% python3 -q
>>> import numpy as np
>>> np.set_printoptions(precision=3, suppress=True, linewidth=140)
>>> rd = lambda a: np.round(a, 3) + 0
>>> X = np.load("x.npy")
>>> X
array([[2, 2, 0, 0, 0, 0],
       [3, 0, 0, 0, 0, 0],
       [3, 2, 0, 0, 0, 0],
       [0, 0, 2, 2, 0, 0],
       [0, 0, 3, 0, 0, 0],
       [0, 0, 3, 2, 0, 0],
       [0, 0, 0, 0, 2, 2],
       [0, 0, 0, 0, 3, 0],
       [0, 0, 0, 0, 3, 2]])
>>> out = X[0, 0] * X[1:] - np.outer(X[1:, 0], X[0])
>>> out
array([[ 0, -6,  0,  0,  0,  0],
       [ 0, -2,  0,  0,  0,  0],
       [ 0,  0,  4,  4,  0,  0],
       [ 0,  0,  6,  0,  0,  0],
       [ 0,  0,  6,  4,  0,  0],
       [ 0,  0,  0,  0,  4,  4],
       [ 0,  0,  0,  0,  6,  0],
       [ 0,  0,  0,  0,  6,  4]])
>>> np.flatnonzero(~out.round(6).any(axis=1))
array([], dtype=int64)
>>> A = np.loadtxt("block6.csv", delimiter=",")
>>> rd(A)
array([[-7.228, -6.595,  2.064],
       [-9.086, -4.169, -0.259],
       [ 9.035, -1.356,  4.066],
       [ 9.413, -0.162,  3.371],
       [-4.423, -8.018,  4.02 ],
       [-7.611, -6.26 ,  1.699],
       [-4.602, -7.965,  3.922],
       [ 6.528, -4.98 ,  5.708],
       [ 3.425, -7.128,  6.12 ],
       [ 1.16 , -7.974,  5.922],
       [ 8.434, -2.585,  4.709],
       [ 4.776, -6.363,  6.058],
       [-4.809, -7.899,  3.804],
       [ 0.274, -8.174,  5.754],
       [ 9.593,  0.964,  2.653],
       [ 9.608,  1.174,  2.513],
       [-8.734,  2.029, -4.428],
       [-5.017, -7.828,  3.682]])
>>> rd(np.linalg.norm(A, 2) / np.linalg.norm(A))
np.float64(0.721)
>>> np.linalg.matrix_rank(A, rtol=0.1)
np.int64(2)
>>> [round(float(x), 3) for x in np.linalg.svd(A, compute_uv=False)[:3]]
[30.581, 29.407, 0.0]
>>> lab = A[:, 0] > np.median(A[:, 0])
>>> f = A[lab].mean(axis=0) - A[~lab].mean(axis=0)
>>> (((A - A.mean(axis=0)) @ f > 0) == lab).mean()
np.float64(1.0)
>>> rd(f)
array([12.579,  2.941,  2.318])
>>> W = np.array([[1, 3, 5, 4, 5], [0, 4, 3, 4, 1], [0, 0, 3, 3, 4]])
>>> coef = np.array([2, 3, 0, 1, -2])
>>> hid = np.maximum(A @ W + coef, 0)
>>> (hid > 0).astype(int)
array([[0, 0, 0, 0, 0],
       [0, 0, 0, 0, 0],
       [1, 1, 1, 1, 1],
       [1, 1, 1, 1, 1],
       [0, 0, 0, 0, 0],
       [0, 0, 0, 0, 0],
       [0, 0, 0, 0, 0],
       [1, 1, 1, 1, 1],
       [1, 0, 1, 1, 1],
       [1, 0, 0, 0, 1],
       [1, 1, 1, 1, 1],
       [1, 0, 1, 1, 1],
       [0, 0, 0, 0, 0],
       [1, 0, 0, 0, 1],
       [1, 1, 1, 1, 1],
       [1, 1, 1, 1, 1],
       [0, 0, 0, 0, 0],
       [0, 0, 0, 0, 0]])
>>> np.linalg.matrix_rank(hid)
np.int64(5)
>>> Z = np.array([[-3, 0, -3], [2, 2, -1], [0, -3, 1], [0, -1, -1], [0, 0, 1]])
>>> (hid @ Z).round(6).argmax(axis=1)
array([0, 0, 0, 0, 0, 0, 0, 2, 2, 2, 2, 2, 0, 2, 0, 0, 0, 0])
>>> W @ Z
array([[  3, -13,   0],
       [  8,  -5,  -4],
       [  0, -12,   4]])
>>> left, s, VT = np.linalg.svd(A)
>>> np.argmax(s[:-1] / (s[1:] + 1e-6)) + 1
np.int64(2)
>>> rd(s)
array([30.581, 29.407,  0.   ])
>>> out = left[:, :2] @ np.diag(s[:2]) @ VT[:2]
>>> rd(out)
array([[-7.228, -6.595,  2.064],
       [-9.086, -4.169, -0.259],
       [ 9.035, -1.356,  4.066],
       [ 9.413, -0.162,  3.371],
       [-4.423, -8.018,  4.02 ],
       [-7.611, -6.26 ,  1.699],
       [-4.602, -7.965,  3.922],
       [ 6.528, -4.98 ,  5.708],
       [ 3.425, -7.128,  6.12 ],
       [ 1.16 , -7.974,  5.922],
       [ 8.434, -2.585,  4.709],
       [ 4.776, -6.363,  6.058],
       [-4.809, -7.899,  3.804],
       [ 0.274, -8.174,  5.754],
       [ 9.593,  0.964,  2.653],
       [ 9.608,  1.174,  2.513],
       [-8.734,  2.029, -4.428],
       [-5.017, -7.828,  3.682]])
>>> np.linalg.matrix_rank(A, rtol=0.05)
np.int64(2)
>>> rd(np.linalg.norm(A - out, 2)), rd(s[2])
(np.float64(0.0), np.float64(0.0))
>>> np.linalg.matrix_rank(out)
np.int64(2)
>>> f, v = out[4], out[12]
>>> rd(f @ f)
np.float64(100.0)
>>> pr = (f @ v) / (f @ f) * f
>>> rd(np.linalg.norm(f + v) ** 2 + np.linalg.norm(f - v) ** 2)
np.float64(400.0)
>>> rd(np.outer(f, v))
array([[ 21.271,  34.939, -16.826],
       [ 38.557,  63.334, -30.5  ],
       [-19.33 , -31.752,  15.291]])
>>> rd(pr)
array([-4.418, -8.009,  4.015])
>>> m1 = np.load("sample3.npy")
>>> m1
array([[ 0,  0,  2,  0,  2],
       [ 0,  1,  2,  1,  1],
       [ 0,  0, -1,  1,  0],
       [ 0,  0,  0,  2, -2],
       [ 0,  0,  0,  0,  1]])
>>> # null space of dimension 1
>>> rd(np.linalg.norm(m1, 2) / np.linalg.norm(m1))
np.float64(0.785)
>>> [round(float(x), 3) for x in np.linalg.svd(m1, compute_uv=False)[:3]]
[4.002, 2.814, 1.284]
>>> left, s, VT = np.linalg.svd(m1)
>>> V = VT[:(s > 1e-8).sum()]
>>> rng = np.random.default_rng(78)
>>> vec = m1[0] + -3 * m1[1] + rng.integers(2) * np.eye(5)[3]
>>> vec
array([ 0., -3., -4., -2., -1.])
>>> np.allclose(V.T @ V @ vec, vec)
True
>>> rd(np.diag(V.T @ V))
array([0., 1., 1., 1., 1.])
>>> np.linalg.matrix_rank(np.vstack([m1, vec]))
np.int64(4)
>>> rd(V.T @ V)
array([[0., 0., 0., 0., 0.],
       [0., 1., 0., 0., 0.],
       [0., 0., 1., 0., 0.],
       [0., 0., 0., 1., 0.],
       [0., 0., 0., 0., 1.]])
>>> W0 = np.array([[3, -1, 2, 2], [1, 3, 1, 0], [-1, 3, -3, 0]])
>>> t3 = np.stack([W0, -1 * W0, W0[::-1]])
>>> np.linalg.matrix_rank(t3)
array([3, 3, 3])
>>> t3.shape
(3, 3, 4)
>>> (t3 @ W0.T).shape
(3, 3, 3)
>>> t3.sum(axis=0)
array([[-1,  3, -3,  0],
       [ 1,  3,  1,  0],
       [ 3, -1,  2,  2]])
>>> vec = np.array([2, 0, 2, 0])
>>> h1 = np.maximum(W0 @ vec, 0)
>>> W0.T @ h1
array([34,  2, 24, 20])
>>> np.maximum(W0 @ (3 * vec), 0)
array([30, 12,  0])
>>> W0 * (h1 > 1e-9)[:, None]
array([[ 3, -1,  2,  2],
       [ 1,  3,  1,  0],
       [ 0,  0,  0,  0]])
>>> E = np.load("test18.npy")
>>> E
array([[12.,  9.],
       [ 9., 12.]])
>>> O, V = np.linalg.qr(E[:, :1])[0], np.linalg.qr(E[:, 1:])[0]
>>> s = np.linalg.svd(O.T @ V, compute_uv=False)
>>> rd(s)
array([0.96])
>>> rd(np.linalg.norm(O @ O.T - V @ V.T, 2))
np.float64(0.28)
>>> rd(np.degrees(np.arccos(s.clip(0, 1))))
array([16.26])
>>> d = np.linalg.norm(A[:, None] - A[None], axis=-1)
>>> d[12].round(6).argsort(kind="stable")[:4]
array([12,  6, 17,  4])
>>> d.shape
(18, 18)
>>> np.unravel_index(d.round(6).argmax(), d.shape)
(np.int64(10), np.int64(16))
>>> feats = np.loadtxt("mat.csv", delimiter=",")
>>> feats
array([[ 0.014, -0.029,  0.011],
       [ 0.081, -0.495,  0.214],
       [ 0.329, -1.445,  0.612],
       [ 0.083, -0.492,  0.179],
       [-0.193,  1.022, -0.469],
       [-0.133,  0.537, -0.207],
       [-0.213,  0.983, -0.398],
       [ 0.097, -0.478,  0.228],
       [ 0.208, -1.005,  0.424],
       [-0.287,  1.5  , -0.586],
       [-0.02 , -0.025, -0.022],
       [ 0.126, -0.471,  0.202],
       [-0.206,  1.002, -0.386],
       [-0.31 ,  1.491, -0.641],
       [ 0.29 , -1.476,  0.566],
       [-0.116,  0.486, -0.202]])
>>> vec = np.array([-3, 1, 0])
>>> y = feats @ vec
>>> rd(np.linalg.pinv(feats) @ feats)
array([[1., 0., 0.],
       [0., 1., 0.],
       [0., 0., 1.]])
>>> rd(np.linalg.solve(feats.T @ feats, feats.T @ y))
array([-3.,  1.,  0.])
>>> y = y + 0.1 * rng.normal(size=16)
>>> rd(y)
array([-0.031, -0.776, -2.541, -0.67 ,  1.567,  0.941,  1.694, -0.516, -1.677,  2.414,  0.124, -0.822,  1.734,  2.59 , -2.245,  0.884])
>>> coef, *_ = np.linalg.lstsq(feats, y)
>>> rd(coef)
array([-4.691,  0.75 ,  0.17 ])
>>> rd(feats.T @ (y - feats @ coef))
array([0., 0., 0.])
>>> O, V = np.linalg.qr(feats[:, :1])[0], np.linalg.qr(feats[:, 1:])[0]
>>> s = np.linalg.svd(O.T @ V, compute_uv=False)
>>> rd(np.degrees(np.arccos(s.clip(0, 1))))
array([5.082])
>>> (s > 0.9).sum()
np.int64(1)
>>> rd(np.linalg.norm(O @ O.T - V @ V.T, 2))
np.float64(1.0)
>>> P = feats @ np.linalg.solve(feats.T @ feats, feats.T)
>>> rd(np.linalg.eigvalsh(P))
array([0., 0., 0., 0., 0., 0., 0., 0., 0., 0., 0., 0., 0., 1., 1., 1.])
>>> np.allclose(P @ P, P)
True
>>> rd(P @ feats[:, 1])
array([-0.029, -0.495, -1.445, -0.492,  1.022,  0.537,  0.983, -0.478, -1.005,  1.5  , -0.025, -0.471,  1.002,  1.491, -1.476,  0.486])
>>> out = feats / np.linalg.norm(feats, axis=1, keepdims=True)
>>> cov = out @ out.T
>>> rd(cov[15])
array([-0.978, -0.998, -1.   , -0.997,  0.998,  1.   ,  1.   , -0.998, -1.   ,  0.999, -0.257, -1.   ,  0.999,  1.   , -0.999,  1.   ])
>>> rd(np.linalg.norm(out, axis=1))
array([1., 1., 1., 1., 1., 1., 1., 1., 1., 1., 1., 1., 1., 1., 1., 1.])
>>> data = np.loadtxt("out16.csv", delimiter=",")
>>> rd(data)
array([[0.227, 0.364, 0.136, 0.182, 0.091],
       [0.2  , 0.3  , 0.167, 0.2  , 0.133],
       [0.   , 0.333, 0.286, 0.095, 0.286],
       [0.296, 0.185, 0.296, 0.148, 0.074],
       [0.053, 0.368, 0.053, 0.105, 0.421]])
>>> out = np.linalg.inv(data)
>>> rd(np.linalg.cond(data))
np.float64(27.581)
>>> rd(data @ out)
array([[1., 0., 0., 0., 0.],
       [0., 1., 0., 0., 0.],
       [0., 0., 1., 0., 0.],
       [0., 0., 0., 1., 0.],
       [0., 0., 0., 0., 1.]])
>>> rd(np.linalg.slogdet(data)[0])
np.float64(1.0)
>>> rd(np.linalg.inv(out))
array([[0.227, 0.364, 0.136, 0.182, 0.091],
       [0.2  , 0.3  , 0.167, 0.2  , 0.133],
       [0.   , 0.333, 0.286, 0.095, 0.286],
       [0.296, 0.185, 0.296, 0.148, 0.074],
       [0.053, 0.368, 0.053, 0.105, 0.421]])
>>> np.allclose(out, data.T)
False
>>> rd(np.linalg.det(data) * np.linalg.det(out))
np.float64(1.0)
>>> t3 = np.stack([data, -1 * data, data[::-1]])
>>> np.linalg.matrix_rank(t3)
array([5, 5, 5])
>>> rd(np.linalg.norm(t3, axis=(1, 2)))
array([1.144, 1.144, 1.144])
>>> rd(t3.sum(axis=0))
array([[0.053, 0.368, 0.053, 0.105, 0.421],
       [0.296, 0.185, 0.296, 0.148, 0.074],
       [0.   , 0.333, 0.286, 0.095, 0.286],
       [0.2  , 0.3  , 0.167, 0.2  , 0.133],
       [0.227, 0.364, 0.136, 0.182, 0.091]])
>>> t3.shape
(3, 5, 5)
>>> lab = rng.permutation(5)
>>> out = data[:, lab] * rng.choice([-1, 1], 5)
>>> rd(out)
array([[-0.091,  0.227, -0.364,  0.182, -0.136],
       [-0.133,  0.2  , -0.3  ,  0.2  , -0.167],
       [-0.286,  0.   , -0.333,  0.095, -0.286],
       [-0.074,  0.296, -0.185,  0.148, -0.296],
       [-0.421,  0.053, -0.368,  0.105, -0.053]])
>>> left, _, VT = np.linalg.svd(data.T @ out)
>>> rd(np.linalg.lstsq(data, out)[0])
array([[ 0.,  1.,  0.,  0.,  0.],
       [ 0.,  0., -1.,  0.,  0.],
       [ 0.,  0.,  0.,  0., -1.],
       [ 0.,  0.,  0.,  1.,  0.],
       [-1.,  0.,  0.,  0.,  0.]])
>>> rd(np.linalg.eigvals(data).sum().real)
np.float64(1.382)
>>> rd(np.kron(np.eye(2, dtype=int), data))
array([[0.227, 0.364, 0.136, 0.182, 0.091, 0.   , 0.   , 0.   , 0.   , 0.   ],
       [0.2  , 0.3  , 0.167, 0.2  , 0.133, 0.   , 0.   , 0.   , 0.   , 0.   ],
       [0.   , 0.333, 0.286, 0.095, 0.286, 0.   , 0.   , 0.   , 0.   , 0.   ],
       [0.296, 0.185, 0.296, 0.148, 0.074, 0.   , 0.   , 0.   , 0.   , 0.   ],
       [0.053, 0.368, 0.053, 0.105, 0.421, 0.   , 0.   , 0.   , 0.   , 0.   ],
       [0.   , 0.   , 0.   , 0.   , 0.   , 0.227, 0.364, 0.136, 0.182, 0.091],
       [0.   , 0.   , 0.   , 0.   , 0.   , 0.2  , 0.3  , 0.167, 0.2  , 0.133],
       [0.   , 0.   , 0.   , 0.   , 0.   , 0.   , 0.333, 0.286, 0.095, 0.286],
       [0.   , 0.   , 0.   , 0.   , 0.   , 0.296, 0.185, 0.296, 0.148, 0.074],
       [0.   , 0.   , 0.   , 0.   , 0.   , 0.053, 0.368, 0.053, 0.105, 0.421]])
>>> rd(np.poly(data))
array([ 1.   , -1.382,  0.42 , -0.036, -0.001,  0.   ])
>>> rd(np.linalg.det(data.T))
np.float64(0.0)
>>> rd(np.linalg.det(2 * data)), rd(np.linalg.det(data))
(np.float64(0.012), np.float64(0.0))
>>> rd(np.einsum("ii->", data))
np.float64(1.382)
>>> rd(np.linalg.det(data[::-1]))
np.float64(0.0)
>>> out = W0 / np.linalg.norm(W0, axis=1, keepdims=True)
>>> cov = out @ out.T
>>> rd(cov)
array([[ 1.   ,  0.142, -0.649],
       [ 0.142,  1.   ,  0.346],
       [-0.649,  0.346,  1.   ]])
>>> rd(np.linalg.norm(out, axis=1))
array([1., 1., 1.])
>>> rd(np.degrees(np.arccos(np.clip(cov[2, 0], -1, 1))))
np.float64(130.458)
>>> mat = np.array([[0.5, 1.53, -0.25, 0.07],
...     [-0.78, -2.19, 0.39, -0.88],
...     [0.6, 1.74, -0.3, 0.46]])
>>> mat
array([[ 0.5 ,  1.53, -0.25,  0.07],
       [-0.78, -2.19,  0.39, -0.88],
       [ 0.6 ,  1.74, -0.3 ,  0.46]])
>>> # looks like rank 2
>>> out = mat / np.sqrt((mat ** 2).mean(axis=1, keepdims=True))
>>> rd(out[0])
array([ 0.613,  1.877, -0.307,  0.086])
>>> rd(mat - mat.mean(axis=1, keepdims=True))
array([[ 0.037,  1.068, -0.713, -0.393],
       [ 0.085, -1.325,  1.255, -0.015],
       [-0.025,  1.115, -0.925, -0.165]])
>>> np.linalg.matrix_rank(mat - mat.mean(axis=1, keepdims=True))
np.int64(2)
>>> lab = rng.permutation(5)
>>> lab
array([2, 4, 3, 1, 0])
>>> out = m1[lab][:, lab]
>>> rd(np.linalg.det(out)), rd(np.linalg.det(m1[lab]))
(np.float64(0.0), np.float64(0.0))
>>> out
array([[-1,  0,  1,  0,  0],
       [ 0,  1,  0,  0,  0],
       [ 0, -2,  2,  0,  0],
       [ 2,  1,  1,  1,  0],
       [ 2,  2,  0,  0,  0]])
>>> np.allclose(out, m1)
False
>>> t3 = np.stack([mat, -3 * mat, mat[::-1]])
>>> np.linalg.matrix_rank(t3.reshape(3, -1))
np.int64(2)
